$ python3 -q
>>> import numpy as np
>>> import numpy.linalg as la
>>> np.set_printoptions(suppress=True, linewidth=160)
>>> J = np.load("m.npy")
>>> print(J)
[[-2.  3.  0.  0.  0.  0.]
 [ 3.  0.  3.  0.  0.  0.]
 [ 0.  3. -2.  3.  0.  0.]
 [ 0.  0.  3.  0.  3.  0.]
 [ 0.  0.  0.  3. -1.  3.]
 [ 0.  0.  0.  0.  3. -1.]]
>>> # symmetric, so the eigenvalues are real
>>> print(np.all(la.eigvalsh(J) > 0))
False
>>> print([round(float(la.det(J[:i, :i])), 2) + 0 for i in range(1, 7)])
[-2.0, -9.0, 36.0, 81.0, -405.0, -324.0]
>>> evals, vecs = la.eigh(J)
>>> x0 = np.array([0, 1, 0, 1, -3, 0])
>>> print(round(float(x0 @ J @ x0 / (x0 @ x0)), 1), round(float(evals[0]), 1), np.round(evals[-1], 1))
-2.5 -6.4 4.6
>>> print(np.round(la.eigvalsh(J[1:, 1:]), 1))
[-6.1 -4.1 -0.4  2.1  4.4]
>>> print((np.sign(vecs[:, -1].round(6)) == np.sign(vecs[0, -1].round(6))).astype(int))
[1 1 1 1 1 1]
>>> other = la.inv(J)
>>> print(round(float(la.slogdet(J)[0]), 1))
-1.0
>>> print(round(float(la.det(J) * la.det(other)), 1))
1.0
>>> r0, r1 = J[5], J[2]
>>> print(r0 @ r1)
0.0
>>> p = (r0 @ r1) / (r0 @ r0) * r0
>>> print((r1 - p) @ r0)
0.0
>>> print(np.outer(r0, r1))
[[ 0.  0. -0.  0.  0.  0.]
 [ 0.  0. -0.  0.  0.  0.]
 [ 0.  0. -0.  0.  0.  0.]
 [ 0.  0. -0.  0.  0.  0.]
 [ 0.  9. -6.  9.  0.  0.]
 [-0. -3.  2. -3. -0. -0.]]
>>> print(p)
[ 0.  0.  0.  0.  0. -0.]
>>> A = np.load("data.npy")
>>> print(A)
[[2 3 3]
 [0 0 0]
 [2 3 3]
 [5 6 5]
 [3 3 2]
 [0 0 0]
 [5 3 3]
 [0 0 0]
 [3 0 0]
 [5 6 5]
 [0 0 0]
 [5 3 3]]
>>> # rows 0 and 2 are equal
>>> D = la.norm(A[:, None] - A[None], axis=-1)
>>> print(np.flatnonzero(D[6] < D.mean() / 2))
[ 6 11]
>>> print(D.shape)
(12, 12)
>>> print(D[6].round(6).argsort(kind="stable")[:4])
[ 6 11  4  0]
>>> print(np.unravel_index(D.round(6).argmax(), D.shape))
(np.int64(1), np.int64(3))
>>> print(np.round(la.norm(A - A.mean(axis=0), axis=1), 1))
[1.3 3.9 1.3 5.4 0.9 3.9 2.8 3.9 3.1 5.4 3.9 2.8]
>>> G = np.cov(A, rowvar=False)
>>> print(np.round(np.polyfit(A[:, 1], A[:, 2], 1), 1))
[0.9 0.1]
>>> print(np.round(A.std(axis=0), 1))
[2.1 2.2 1.9]
>>> print(np.argsort(-A.std(axis=0).round(6), kind="stable"))
[1 0 2]
>>> print(np.argwhere(np.triu(np.abs(np.corrcoef(A.T)) > 0.8, 1)))
[[0 1]
 [0 2]
 [1 2]]
>>> print(round(float(np.corrcoef(A[:, 1], A[:, 2])[0, 1]), 1))
1.0
>>> print(np.round(np.corrcoef(A.T), 1))
[[1.  0.8 0.8]
 [0.8 1.  1. ]
 [0.8 1.  1. ]]
>>> mat = np.load("a.npy")
>>> print(mat.round(1) + 0)
[[ 0.2  0.   0.2 -0.2  0.2  0.1 -0.1  0. ]
 [ 0.   0.   0.   0.   0.   0.   0.   0. ]
 [ 0.2  0.   0.2 -0.2  0.2  0.1 -0.1  0. ]
 [-0.2  0.  -0.2  0.2 -0.2 -0.1  0.2  0. ]
 [ 0.2  0.   0.2 -0.2  0.3  0.1 -0.2  0. ]
 [ 0.1  0.   0.1 -0.1  0.1  0.1 -0.1  0. ]
 [-0.1  0.  -0.1  0.2 -0.2 -0.1  0.1  0. ]
 [ 0.   0.   0.   0.   0.   0.   0.   0. ]]
>>> evals, vecs = la.eigh(mat)
>>> print((evals > 1e-8).sum(), (evals < -1e-8).sum())
1 0
>>> print(np.round(evals.sum(), 1), np.trace(mat))
1.0 1.0
>>> print(np.round(la.eigvalsh(mat @ mat), 1) + 0)
[0. 0. 0. 0. 0. 0. 0. 1.]
>>> print(evals.round(1) + 0)
[0. 0. 0. 0. 0. 0. 0. 1.]
>>> print(np.round(np.abs(vecs[:, -1]), 1) + 0)
[0.4 0.1 0.4 0.5 0.5 0.3 0.3 0. ]
>>> print(np.round(vecs.T @ vecs, 1) + 0)
[[1. 0. 0. 0. 0. 0. 0. 0.]
 [0. 1. 0. 0. 0. 0. 0. 0.]
 [0. 0. 1. 0. 0. 0. 0. 0.]
 [0. 0. 0. 1. 0. 0. 0. 0.]
 [0. 0. 0. 0. 1. 0. 0. 0.]
 [0. 0. 0. 0. 0. 1. 0. 0.]
 [0. 0. 0. 0. 0. 0. 1. 0.]
 [0. 0. 0. 0. 0. 0. 0. 1.]]
>>> M = np.load("test1.npy")
>>> print(M.round(1))
[[ -3.8  18.5  13.7  -1.3   1.1]
 [  6.8  10.2   8.1   4.4   9. ]
 [  2.9  -3.3  -0.8   1.8  -2.3]
 [  1.8   5.3   4.9   1.4   0.8]
 [  2.5  11.9   9.2   2.    4.9]
 [ -1.4   3.    3.3  -0.4  -4. ]
 [ -5.6 -11.6  -6.4  -3.3 -16.2]
 [  5.9   7.4   6.2   3.8   6.5]
 [ 11.6  -5.   -2.    6.7   6.8]
 [ 15.2  12.9   9.9   9.4  20. ]
 [ -5.6 -12.3  -6.9  -3.3 -16.5]
 [ -3.8   0.4   1.6  -1.9  -8.1]
 [  5.3   4.4   4.3   3.4   4.4]
 [ -5.4   6.4   5.6  -2.6  -6.9]
 [ -1.7   6.6   5.7  -0.5  -2.5]
 [ -9.  -10.3  -5.6  -5.2 -19.5]
 [ -4.5 -12.   -6.7  -2.7 -15.2]
 [ 11.8   5.2   4.8   7.1  12.2]
 [  1.4   1.1   2.1   1.1  -1.8]
 [  3.    0.9   2.    2.   -0.1]
 [ 14.1   6.2   5.5   8.5  15.3]
 [  9.7  -7.2  -3.5   5.5   3.4]
 [-13.9   1.2   2.1  -7.6 -19.2]
 [  7.7  -1.7   0.2   4.6   4. ]
 [  7.5  -2.3  -0.2   4.5   3.5]
 [ -2.4  -2.9  -0.6  -1.2  -8.2]
 [  4.3  -2.2  -0.1   2.6  -0.2]
 [  8.3  -7.9  -3.9   4.8   1.5]
 [  1.4   0.4   1.6   1.1  -2.1]
 [  9.9   8.8   7.2   6.2  11.9]
 [  9.8  -7.4  -3.6   5.6   3.5]
 [ 17.   16.7  12.4  10.5  24. ]]
>>> x0 = np.array([-1, 3, 4, -1, 4])
>>> h1 = np.maximum(M @ x0, 0)
>>> print(h1.round(1))
[119.8  87.6   0.   35.6  87.6   8.3   0.   63.4   0.  133.8   0.    0.   38.9  22.5  35.1   0.    0.   64.5   1.9   5.4  79.3   0.    0.    0.    0.    0.
   0.    0.    0.   86.9   0.  168.2]
